% python3 -q
>>> import numpy as np
>>> np.set_printoptions(precision=2, suppress=True, linewidth=120, legacy="1.25")
>>> K = np.load("layer13.npy")
>>> K
array([[ 0.1,  3. , -3. ,  3. ],
       [ 3. , -1.9,  1. , -5. ],
       [ 5. ,  3. , -3.9, -2. ],
       [ 0. ,  3. , -3. ,  3.1]])
>>> cov = K.T @ K
>>> (K @ K.T).shape
(4, 4)
>>> np.linalg.matrix_rank(cov)
4
>>> np.round(np.linalg.svd(K, compute_uv=False) ** 2, 2) + 0
array([83.45, 62.96,  0.03,  0.  ])
>>> cov
array([[ 34.01,   9.6 , -16.8 , -24.7 ],
       [  9.6 ,  30.61, -31.6 ,  21.8 ],
       [-16.8 , -31.6 ,  34.21, -15.5 ],
       [-24.7 ,  21.8 , -15.5 ,  47.61]])
>>> np.round(np.linalg.eigvalsh(cov)[::-1], 2) + 0
array([83.45, 62.96,  0.03,  0.  ])
>>> rng = np.random.default_rng(902382)
>>> Y = K + rng.integers(-2, 3, (4, 3)) @ rng.integers(-2, 3, (3, 4))
>>> Y
array([[ 0.1,  5. ,  1. , -1. ],
       [ 7. ,  3.1,  3. , -5. ],
       [ 3. ,  4. ,  2.1, -6. ],
       [ 5. ,  8. , -3. ,  4.1]])
>>> np.linalg.matrix_rank(Y - K, tol=1e-8)
3
>>> np.abs(Y - K).sum(axis=1)
array([10., 11., 13., 11.])
>>> Y - K
array([[ 0.,  2.,  4., -4.],
       [ 4.,  5.,  2.,  0.],
       [-2.,  1.,  6., -4.],
       [ 5.,  5.,  0.,  1.]])
>>> x0 = np.array([2, 1, 1, 0])
>>> (Y @ x0).argmax()
1
>>> Y * x0
array([[ 0.2,  5. ,  1. , -0. ],
       [14. ,  3.1,  3. , -0. ],
       [ 6. ,  4. ,  2.1, -0. ],
       [10. ,  8. , -3. ,  0. ]])
>>> Y @ x0
array([ 6.2, 20.1, 12.1, 15. ])
>>> Y @ np.ones(4)
array([ 5.1,  8.1,  3.1, 14.1])
>>> Y @ np.eye(4)[2]
array([ 1. ,  3. ,  2.1, -3. ])
>>> def softmax(z):
...     e = np.exp(z - z.max(axis=-1, keepdims=True))
...     return e / e.sum(axis=-1, keepdims=True)
... 
>>> np.round(softmax(K[3]), 2) + 0
array([0.02, 0.46, 0.  , 0.51])
>>> np.round(softmax(10 * K[3]), 2) + 0
array([0.  , 0.27, 0.  , 0.73])
>>> softmax(K).sum(axis=1)
array([1., 1., 1., 1.])
>>> scores = K @ K.T / np.sqrt(4)
>>> softmax(scores)[3] @ K
array([ 0.05,  3.  , -3.  ,  3.05])
>>> np.round(softmax(scores + np.triu(np.full(scores.shape, -np.inf), 1)), 2) + 0
array([[1.  , 0.  , 0.  , 0.  ],
       [0.  , 1.  , 0.  , 0.  ],
       [0.  , 0.  , 1.  , 0.  ],
       [0.46, 0.  , 0.  , 0.54]])
>>> np.round(softmax(scores), 2) + 0
array([[0.46, 0.  , 0.  , 0.54],
       [0.  , 1.  , 0.  , 0.  ],
       [0.  , 0.  , 1.  , 0.  ],
       [0.46, 0.  , 0.  , 0.54]])
>>> np.diff(K, axis=0)
array([[ 2.9, -4.9,  4. , -8. ],
       [ 2. ,  4.9, -4.9,  3. ],
       [-5. ,  0. ,  0.9,  5.1]])
>>> np.count_nonzero(K)
15
>>> np.round(np.linalg.svd(K, compute_uv=False), 2) + 0
array([9.14, 7.93, 0.18, 0.  ])
>>> K.sum(axis=0)
array([ 8.1,  7.1, -8.9, -0.9])
>>> np.linalg.matrix_rank(K)
4
>>> np.abs(K).max()
5.0
>>> data = np.load("mat.npy")
>>> data
array([[ -3.87,   1.61,  -4.14,  10.25,  -1.98,   5.56,  -0.71,  -0.94],
       [  1.3 ,  -0.24,  -8.61,   4.64,  -2.05,   2.61,  -3.38,   1.72],
       [ -1.04,  -5.45,   5.18,   4.19,   2.24,   5.53,   4.14,  -0.88],
       [  2.55,  -1.08,  -1.23,   2.2 ,   3.77,  -0.54,   1.65,  -0.1 ],
       [ -1.46,   4.83,  -0.6 ,  -6.36,  -2.24,  -5.07,  -0.81,  -5.58],
       [ -4.3 ,  -5.62,  -4.48,  -3.15,  -1.42,   1.44,   2.9 ,  -6.48],
       [  3.21, -11.97,   3.38,   2.62,   0.44,  -6.61,   2.09,   0.43],
       [  1.88,  -3.88,   7.76,  -3.04,   0.01,  -3.56,   0.18,  -8.22],
       [ -2.84,  -1.54,  -2.27,   2.86,  -3.12,  -1.72,  -1.63,  -4.25],
       [ -2.55,  -3.1 ,  -2.44,   0.57,   2.99,  -5.17,  -0.38,  -1.07],
       [ -5.73,  -3.25,  -2.15,   1.33,  -1.84,  -0.01,  -5.02,   3.14],
       [ -4.31,   2.68,   0.34,   4.18,   1.77,  -0.15,   5.06,   2.38],
       [ -3.66,  -1.34,   2.22,   0.7 ,   1.82,  -5.2 ,  -0.6 ,   6.58],
       [ -0.69,  -2.4 ,  -0.37,  -0.68,  -0.78,   2.34,  -2.17,   2.73],
       [ -0.99,   1.16,  -2.03,   4.68,  -2.29,   3.07,   0.04,  -4.89],
       [ -3.29,   4.44,  -5.26,   2.75,  -3.5 ,  -3.86,   2.5 ,   0.19],
       [ -5.05,   6.1 ,   0.29,   1.05,  -1.05,   3.6 ,  -0.04,   3.16],
       [  4.69,  10.02,   0.84,   2.51,   1.59,  -0.14,   0.49,   3.88],
       [  0.97,   3.48,   2.25,   0.63,   4.15,  -0.63,   0.18,  -0.52],
       [  2.53,   8.5 ,  -4.85,   2.73,   4.02,   1.66,  -5.74,  -1.75],
       [ -2.03,   6.92,  -4.87,   2.14,  -0.04,   2.88,  -1.63,  -0.26],
       [  5.08,   4.15,  -5.41,  -0.73,   0.93,  -0.77,   0.86,   3.87],
       [  1.57,   6.29,  -7.88,  -0.18,   0.44,   1.05,   0.34,  -4.77],
       [ -0.76,  -3.21,   2.04,  -1.5 ,   0.85,  -4.71,   0.15,   1.22],
       [ -0.33,   5.4 ,   2.29,   2.17,   2.09,   4.88,  -4.68,  -4.42],
       [  1.74,   3.29, -14.88,   5.16,  -1.71,  -1.84,   2.64,   2.66],
       [ -4.86,   2.86,   7.09,   0.  ,  -0.22,  -1.83,   0.55,   5.85],
       [ -1.63,   6.64,   1.76,  -6.01,   0.41,   1.26,  -0.68,  -7.45],
       [ -1.97,   5.77,  -4.12,   7.24,  -0.61,   1.04,  -0.86,   1.78],
       [ -0.37,   6.07,   1.21,  -6.48,   1.93,   1.38,  -0.87,   0.89],
       [ -3.34,  -3.32, -10.82,  -5.77,  -0.37,  -3.18,  -0.11,  -9.72],
       [  3.37,   4.12, -10.62,   0.71,  -1.16,   1.32,  -1.95,  -0.62],
       [ -2.71,  -4.24,   0.08,  -4.46,  -0.24,  -2.27,  -0.35,   1.89],
       [ -0.79,   0.77,  -5.46,   1.28,   5.65,  -8.53,   1.31,   4.9 ],
       [  2.35,  -1.71,  -5.59,   5.79,  -1.45,   0.01,   2.27,   9.86],
       [ -0.03,   4.58,   6.39,  -3.23,   5.54,   4.21,  -0.27,   1.  ],
       [ -3.53,   1.86,  -3.3 ,   2.65,  -0.57,   0.1 ,  -0.5 ,   0.1 ],
       [ -4.35,   5.13,  -4.85,  -0.91,  -3.44,  -0.39,   2.52,   0.62],
       [ -0.63,  -2.28,  -1.35,  -7.86,   1.94,   3.31,   0.02,  -5.2 ]])
>>> r0 = np.array([2, -3, -2])
>>> np.convolve(data[34], r0)
array([  4.7 , -10.47, -10.75,  31.77,  -9.09,  -7.21,   7.41,  12.89, -34.12, -19.72])
>>> z = data[:, 0] > np.median(data[:, 0])
>>> r0 = data[z].mean(axis=0) - data[~z].mean(axis=0)
>>> np.argsort(-np.abs(r0).round(6), kind="stable")
array([0, 4, 7, 6, 3, 1, 2, 5])
>>> M = np.loadtxt("a.csv", delimiter=",")
>>> M
array([[0.33, 0.33, 0.  , 0.  , 0.33],
       [0.  , 0.33, 0.33, 0.33, 0.  ],
       [0.  , 0.33, 0.33, 0.33, 0.  ],
       [0.  , 0.  , 0.33, 0.33, 0.33],
       [0.25, 0.  , 0.25, 0.  , 0.5 ]])
>>> np.round(np.linalg.norm(M, 2), 2)
1.03
>>> np.linalg.norm(M, axis=0)
array([0.42, 0.58, 0.63, 0.58, 0.69])
>>> U, sv, Vh = np.linalg.svd(M)
>>> np.argmax(sv[:-1] / (sv[1:] + 1e-6)) + 1
4
>>> sv.round(2) + 0
array([1.03, 0.66, 0.44, 0.12, 0.  ])
>>> Y = U[:, :4] @ np.diag(sv[:4]) @ Vh[:4]
>>> np.linalg.matrix_rank(Y)
4
>>> np.linalg.matrix_rank(M, rtol=0.05)
4
>>> np.round(np.abs(M - Y).max(), 2)
0.0
>>> round(np.linalg.norm(M - Y) / np.linalg.norm(M), 2)
0.0
>>> X = np.array([[1, 3, -1, 0], [0, 1, 3, -1], [-1, 0, 1, 3], [3, -1, 0, 1]])
>>> t3 = np.stack([X, 4 * X, X[::-1]])
>>> (t3 @ X.T).shape
(3, 4, 4)
>>> np.einsum("bij,cij->bc", t3, t3)
array([[ 44, 176,   0],
       [176, 704,   0],
       [  0,   0,  44]])
>>> np.linalg.matrix_rank(t3)
array([4, 4, 4])
